% python3 -q
>>> import numpy as np
>>> import numpy.linalg as la
>>> np.set_printoptions(precision=2, suppress=True, linewidth=140)
>>> mat = np.load("x.npy")
>>> mat
array([[0, 0, 0, 0, 0],
       [4, 5, 0, 0, 0],
       [0, 5, 5, 0, 0],
       [1, 2, 5, 4, 0],
       [5, 3, 4, 5, 0]])
>>> # null space of dimension 1
>>> U, s, vt = la.svd(mat)
>>> vecs = vt[:(s > 1e-8).sum()]
>>> rng = np.random.default_rng(21075)
>>> x0 = mat[3] + -3 * mat[4] + rng.integers(2) * np.eye(5)[1]
>>> x0
array([-14.,  -7.,  -7., -11.,   0.])
>>> np.diag(vecs.T @ vecs)
array([1., 1., 1., 1., 0.])
>>> la.matrix_rank(np.vstack([mat, x0]))
np.int64(4)
>>> np.round(vecs.T @ vecs, 2) + 0
array([[1., 0., 0., 0., 0.],
       [0., 1., 0., 0., 0.],
       [0., 0., 1., 0., 0.],
       [0., 0., 0., 1., 0.],
       [0., 0., 0., 0., 0.]])
>>> A = np.load("dump.npy")
>>> A
array([[0.21, 0.21, 0.15, 0.15, 0.21, 0.15, 0.09],
       [0.21, 0.21, 0.15, 0.15, 0.21, 0.15, 0.09],
       [0.15, 0.15, 0.11, 0.11, 0.15, 0.11, 0.06],
       [0.15, 0.15, 0.11, 0.11, 0.15, 0.11, 0.06],
       [0.21, 0.21, 0.15, 0.15, 0.21, 0.15, 0.09],
       [0.15, 0.15, 0.11, 0.11, 0.15, 0.11, 0.06],
       [0.09, 0.09, 0.06, 0.06, 0.09, 0.06, 0.04]])
>>> U, s, vt = la.svd(A)
>>> vecs = vt[:(s > 1e-8).sum()]
>>> x0 = A[4] + 5 * A[0] + rng.integers(2) * np.eye(7)[6]
>>> x0
array([1.27, 1.27, 0.91, 0.91, 1.27, 0.91, 0.55])
>>> round(la.norm(x0 - vecs.T @ vecs @ x0), 2)
np.float64(0.0)
>>> np.diag(vecs.T @ vecs)
array([0.21, 0.21, 0.11, 0.11, 0.21, 0.11, 0.04])
>>> rk = la.matrix_rank(A)
>>> rk
np.int64(1)
>>> null = la.svd(A)[2][rk:].T
>>> [int(la.matrix_rank(np.delete(A, i, axis=0))) for i in range(7)]
[1, 1, 1, 1, 1, 1, 1]
>>> [int(la.matrix_rank(A[:i])) for i in range(1, len(A) + 1)]
[1, 1, 1, 1, 1, 1, 1]
>>> null @ null.T
array([[ 0.79, -0.21, -0.15, -0.15, -0.21, -0.15, -0.09],
       [-0.21,  0.79, -0.15, -0.15, -0.21, -0.15, -0.09],
       [-0.15, -0.15,  0.89, -0.11, -0.15, -0.11, -0.06],
       [-0.15, -0.15, -0.11,  0.89, -0.15, -0.11, -0.06],
       [-0.21, -0.21, -0.15, -0.15,  0.79, -0.15, -0.09],
       [-0.15, -0.15, -0.11, -0.11, -0.15,  0.89, -0.06],
       [-0.09, -0.09, -0.06, -0.06, -0.09, -0.06,  0.96]])
>>> U, s, vt = la.svd(A)
>>> np.argmax(s[:-1] / (s[1:] + 1e-6)) + 1
np.int64(1)
>>> s.round(2) + 0
array([1., 0., 0., 0., 0., 0., 0.])
>>> M2 = U[:, :1] @ np.diag(s[:1]) @ vt[:1]
>>> la.matrix_rank(M2)
np.int64(1)
>>> M2
array([[0.21, 0.21, 0.15, 0.15, 0.21, 0.15, 0.09],
       [0.21, 0.21, 0.15, 0.15, 0.21, 0.15, 0.09],
       [0.15, 0.15, 0.11, 0.11, 0.15, 0.11, 0.06],
       [0.15, 0.15, 0.11, 0.11, 0.15, 0.11, 0.06],
       [0.21, 0.21, 0.15, 0.15, 0.21, 0.15, 0.09],
       [0.15, 0.15, 0.11, 0.11, 0.15, 0.11, 0.06],
       [0.09, 0.09, 0.06, 0.06, 0.09, 0.06, 0.04]])
>>> np.round(la.norm(A - M2) / la.norm(A), 2)
np.float64(0.0)
>>> vals, vecs = la.eigh(A)
>>> x0 = np.array([0, 0, 1, 1, 0, 0, 0])
>>> vecs * np.maximum(vals, 0) @ vecs.T
array([[0.21, 0.21, 0.15, 0.15, 0.21, 0.15, 0.09],
       [0.21, 0.21, 0.15, 0.15, 0.21, 0.15, 0.09],
       [0.15, 0.15, 0.11, 0.11, 0.15, 0.11, 0.06],
       [0.15, 0.15, 0.11, 0.11, 0.15, 0.11, 0.06],
       [0.21, 0.21, 0.15, 0.15, 0.21, 0.15, 0.09],
       [0.15, 0.15, 0.11, 0.11, 0.15, 0.11, 0.06],
       [0.09, 0.09, 0.06, 0.06, 0.09, 0.06, 0.04]])
>>> np.round(la.eigvalsh(A[1:, 1:]), 2) + 0
array([0.  , 0.  , 0.  , 0.  , 0.  , 0.79])
>>> round(np.abs(A).sum(axis=1).max(), 2), np.round(np.abs(vals).max(), 2)
(np.float64(1.18), np.float64(1.0))
>>> round(x0 @ A @ x0 / (x0 @ x0), 2), round(vals[0], 2), np.round(vals[-1], 2)
(np.float64(0.22), np.float64(-0.0), np.float64(1.0))
>>> feats = np.load("m.npy")
>>> feats.round(2) + 0
array([[ 0.05, -0.08, -0.31,  0.01,  0.76,  0.51,  0.25],
       [ 0.15,  0.28,  0.25,  0.84, -0.11,  0.34, -0.01],
       [ 0.15, -0.67,  0.05,  0.  , -0.45,  0.32,  0.48],
       [-0.1 , -0.49, -0.29,  0.17, -0.03,  0.19, -0.78],
       [-0.87, -0.21,  0.34,  0.17,  0.17, -0.06,  0.13],
       [ 0.19, -0.04,  0.77, -0.37,  0.15,  0.36, -0.29],
       [ 0.39, -0.43,  0.24,  0.31,  0.41, -0.59,  0.04]])
>>> # orthonormal columns
>>> U, s, vt = la.svd(feats, full_matrices=False)
>>> np.round(vt @ vt.T, 2) + 0
array([[1., 0., 0., 0., 0., 0., 0.],
       [0., 1., 0., 0., 0., 0., 0.],
       [0., 0., 1., 0., 0., 0., 0.],
       [0., 0., 0., 1., 0., 0., 0.],
       [0., 0., 0., 0., 1., 0., 0.],
       [0., 0., 0., 0., 0., 1., 0.],
       [0., 0., 0., 0., 0., 0., 1.]])
>>> np.allclose(U * s @ vt, feats)
True
>>> np.round(U.T @ feats @ vt.T, 2) + 0
array([[1., 0., 0., 0., 0., 0., 0.],
       [0., 1., 0., 0., 0., 0., 0.],
       [0., 0., 1., 0., 0., 0., 0.],
       [0., 0., 0., 1., 0., 0., 0.],
       [0., 0., 0., 0., 1., 0., 0.],
       [0., 0., 0., 0., 0., 1., 0.],
       [0., 0., 0., 0., 0., 0., 1.]])
>>> s
array([1., 1., 1., 1., 1., 1., 1.])
>>> s / s[0]
array([1., 1., 1., 1., 1., 1., 1.])
>>> la.svd(feats, compute_uv=False)
array([1., 1., 1., 1., 1., 1., 1.])
>>> M2 = feats / la.norm(feats, axis=1, keepdims=True)
>>> cov = M2 @ M2.T
>>> (np.abs(cov) > 0.9).astype(int)
array([[1, 0, 0, 0, 0, 0, 0],
       [0, 1, 0, 0, 0, 0, 0],
       [0, 0, 1, 0, 0, 0, 0],
       [0, 0, 0, 1, 0, 0, 0],
       [0, 0, 0, 0, 1, 0, 0],
       [0, 0, 0, 0, 0, 1, 0],
       [0, 0, 0, 0, 0, 0, 1]])
>>> np.round(np.degrees(np.arccos(np.clip(cov[3, 1], -1, 1))), 2)
np.float64(90.0)
>>> np.argwhere(np.triu(np.abs(cov) > 0.95, 1))
array([], shape=(0, 2), dtype=int64)
>>> (cov - 2 * np.eye(7)).round(6).argmax(axis=1)
array([1, 0, 0, 0, 0, 0, 0])
>>> x0 = np.array([3, 0, 1, 0, 0, 0, 2])
>>> round(float(la.det(feats)), 2)
-1.0
>>> [p for p in range(1, 25) if np.allclose(la.matrix_power(feats, p), np.eye(7))]
[]
>>> np.round(la.inv(feats), 2) + 0
array([[ 0.05,  0.15,  0.15, -0.1 , -0.87,  0.19,  0.39],
       [-0.08,  0.28, -0.67, -0.49, -0.21, -0.04, -0.43],
       [-0.31,  0.25,  0.05, -0.29,  0.34,  0.77,  0.24],
       [ 0.01,  0.84,  0.  ,  0.17,  0.17, -0.37,  0.31],
       [ 0.76, -0.11, -0.45, -0.03,  0.17,  0.15,  0.41],
       [ 0.51,  0.34,  0.32,  0.19, -0.06,  0.36, -0.59],
       [ 0.25, -0.01,  0.48, -0.78,  0.13, -0.29,  0.04]])
>>> (feats - feats.T) / 2
array([[ 0.  , -0.11, -0.23,  0.05,  0.81,  0.16, -0.07],
       [ 0.11,  0.  ,  0.46,  0.66,  0.05,  0.19,  0.21],
       [ 0.23, -0.46,  0.  ,  0.14, -0.39, -0.22,  0.12],
       [-0.05, -0.66, -0.14,  0.  , -0.1 ,  0.28, -0.54],
       [-0.81, -0.05,  0.39,  0.1 ,  0.  , -0.11, -0.14],
       [-0.16, -0.19,  0.22, -0.28,  0.11,  0.  ,  0.15],
       [ 0.07, -0.21, -0.12,  0.54,  0.14, -0.15,  0.  ]])
>>> round(np.abs(la.eigvals(feats)).max(), 2)
np.float64(1.0)
>>> np.allclose(feats @ feats.T, feats.T @ feats)
True
>>> (feats + feats.T) / 2
array([[ 0.05,  0.03, -0.08, -0.05, -0.06,  0.35,  0.32],
       [ 0.03,  0.28, -0.21,  0.18, -0.16,  0.15, -0.22],
       [-0.08, -0.21,  0.05, -0.14, -0.05,  0.55,  0.36],
       [-0.05,  0.18, -0.14,  0.17,  0.07, -0.09, -0.24],
       [-0.06, -0.16, -0.05,  0.07,  0.17,  0.04,  0.27],
       [ 0.35,  0.15,  0.55, -0.09,  0.04,  0.36, -0.44],
       [ 0.32, -0.22,  0.36, -0.24,  0.27, -0.44,  0.04]])
>>> data = np.load("data.npy")
>>> data
array([[-0.51, -0.33, -0.5 , -0.25,  0.42, -0.1 , -0.37],
       [ 0.67, -0.63,  0.05,  0.13,  0.17, -0.05, -0.33],
       [-0.16, -0.31, -0.34,  0.21, -0.79,  0.26, -0.14],
       [ 0.35, -0.06, -0.55, -0.37,  0.08,  0.29,  0.58],
       [ 0.19,  0.38,  0.04, -0.41, -0.03,  0.57, -0.57],
       [ 0.03, -0.16,  0.22, -0.74, -0.39, -0.48, -0.01],
       [-0.32, -0.48,  0.52, -0.16,  0.11,  0.53,  0.26]])
>>> # columns are unit length and at right angles
>>> x0 = np.array([4, 1, 2, 3, 3, 5, 0])
>>> [p for p in range(1, 25) if np.allclose(la.matrix_power(data, p), np.eye(7))]
[]
>>> r0 = np.array([4, -5])
>>> np.polyval(r0, data[3])
array([-3.59, -5.23, -7.21, -6.48, -4.68, -3.86, -2.66])
>>> np.round(np.correlate(data[3], data[0], "full"), 2) + 0
array([-0.13, -0.01,  0.35,  0.08, -0.38, -0.22,  0.  ,  0.44,  0.54, -0.13, -0.43, -0.34, -0.3 ])
>>> np.convolve(data[3], r0)
array([ 1.41, -1.98, -1.93,  1.29,  2.17,  0.75,  0.91, -2.92])
>>> q, R = la.qr(data)
>>> q @ R
array([[-0.51, -0.33, -0.5 , -0.25,  0.42, -0.1 , -0.37],
       [ 0.67, -0.63,  0.05,  0.13,  0.17, -0.05, -0.33],
       [-0.16, -0.31, -0.34,  0.21, -0.79,  0.26, -0.14],
       [ 0.35, -0.06, -0.55, -0.37,  0.08,  0.29,  0.58],
       [ 0.19,  0.38,  0.04, -0.41, -0.03,  0.57, -0.57],
       [ 0.03, -0.16,  0.22, -0.74, -0.39, -0.48, -0.01],
       [-0.32, -0.48,  0.52, -0.16,  0.11,  0.53,  0.26]])
>>> q
array([[-0.51, -0.33, -0.5 , -0.25,  0.42, -0.1 , -0.37],
       [ 0.67, -0.63,  0.05,  0.13,  0.17, -0.05, -0.33],
       [-0.16, -0.31, -0.34,  0.21, -0.79,  0.26, -0.14],
       [ 0.35, -0.06, -0.55, -0.37,  0.08,  0.29,  0.58],
       [ 0.19,  0.38,  0.04, -0.41, -0.03,  0.57, -0.57],
       [ 0.03, -0.16,  0.22, -0.74, -0.39, -0.48, -0.01],
       [-0.32, -0.48,  0.52, -0.16,  0.11,  0.53,  0.26]])
>>> F = np.load("mat.npy")
>>> F
array([[-2.45, -6.73, -1.39],
       [-1.37,  5.67,  1.77],
       [-3.04, -8.73,  0.48],
       [-1.89, -9.28, -1.63],
       [-2.56,  6.7 ,  2.23],
       [-2.44, -7.59, -0.32],
       [-2.19, -8.08, -0.99],
       [-2.5 ,  7.4 ,  0.27],
       [-4.01, -8.72, -2.17],
       [ 0.37,  4.61,  0.95],
       [-1.46,  5.43,  3.  ],
       [-1.33,  6.83,  1.72],
       [-3.05,  5.97,  1.64],
       [-1.75,  5.86,  2.45],
       [-3.02, -7.09, -2.81],
       [-4.  , -6.64, -1.27],
       [-0.7 ,  7.61,  2.85],
       [-2.03,  5.56,  1.76],
       [-2.32, -6.16,  0.51]])
>>> M2 = np.array([[-3, 3], [0, 3], [1, -3]])
>>> la.matrix_rank(F @ M2)
np.int64(2)
>>> M2 = A / np.sqrt((A ** 2).mean(axis=1, keepdims=True))
>>> la.matrix_rank(M2) == la.matrix_rank(A)
np.True_
>>> def softmax(z):
...     e = np.exp(z - z.max(axis=-1, keepdims=True))
...     return e / e.sum(axis=-1, keepdims=True)
... 
>>> np.round(softmax(F[13] + 3), 2) + 0
array([0.  , 0.97, 0.03])
>>> softmax(F).sum(axis=1)
array([1., 1., 1., 1., 1., 1., 1., 1., 1., 1., 1., 1., 1., 1., 1., 1., 1., 1., 1.])
>>> S = F @ F.T / np.sqrt(3)
>>> softmax(S)[13] @ F
array([-1.03,  7.47,  2.59])
>>> r0, r1 = feats[4], feats[0]
>>> round(r0 @ r1, 2)
np.float64(0.0)
>>> np.round(r0 @ r0, 2)
np.float64(1.0)
>>> pr = (r0 @ r1) / (r0 @ r0) * r0
>>> r1 - pr
array([ 0.05, -0.08, -0.31,  0.01,  0.76,  0.51,  0.25])
>>> pr.round(2) + 0
array([0., 0., 0., 0., 0., 0., 0.])
>>> la.matrix_rank(np.outer(r0, r1))
np.int64(1)
>>> round(float((r1 - pr) @ r0), 2)
0.0
>>> Xc = F - F.mean(axis=0)
>>> vecs = la.svd(Xc)[2][:1]
>>> M2 = Xc - Xc @ vecs.T @ vecs
>>> (Xc @ vecs.T).std(axis=0)
array([7.15])
>>> la.norm(M2, axis=1).round(6).argmax()
np.int64(9)
>>> np.cov(Xc @ vecs.T, rowvar=False)
array(53.96)
>>> E = np.loadtxt("sample2.csv", delimiter=",")
>>> E
array([[-16.,  -7.,  15.,  -5.],
       [ -7.,  -8.,   1.,  -2.],
       [ 15.,   1.,  12.,   3.],
       [ -5.,  -2.,   3.,  10.]])
>>> # symmetric, so the eigenvalues are real
>>> q = E.astype(float).copy()
>>> for j in range(4):
...     q[:, j] -= q[:, :j] @ (q[:, :j].T @ q[:, j])
...     q[:, j] /= la.norm(q[:, j])
... 
>>> np.round(q.T @ E, 2) + 0
array([[ 23.56,   8.19,  -3.48,   3.78],
       [  0.  ,   7.13, -11.  ,   0.43],
       [  0.  ,   0.  ,  15.68,   0.44],
       [  0.  ,   0.  ,   0.  ,  11.11]])
>>> np.all(la.eigvalsh(E) > 0)
np.False_
>>> round(float(la.eigvalsh(E).min()), 2)
-26.26
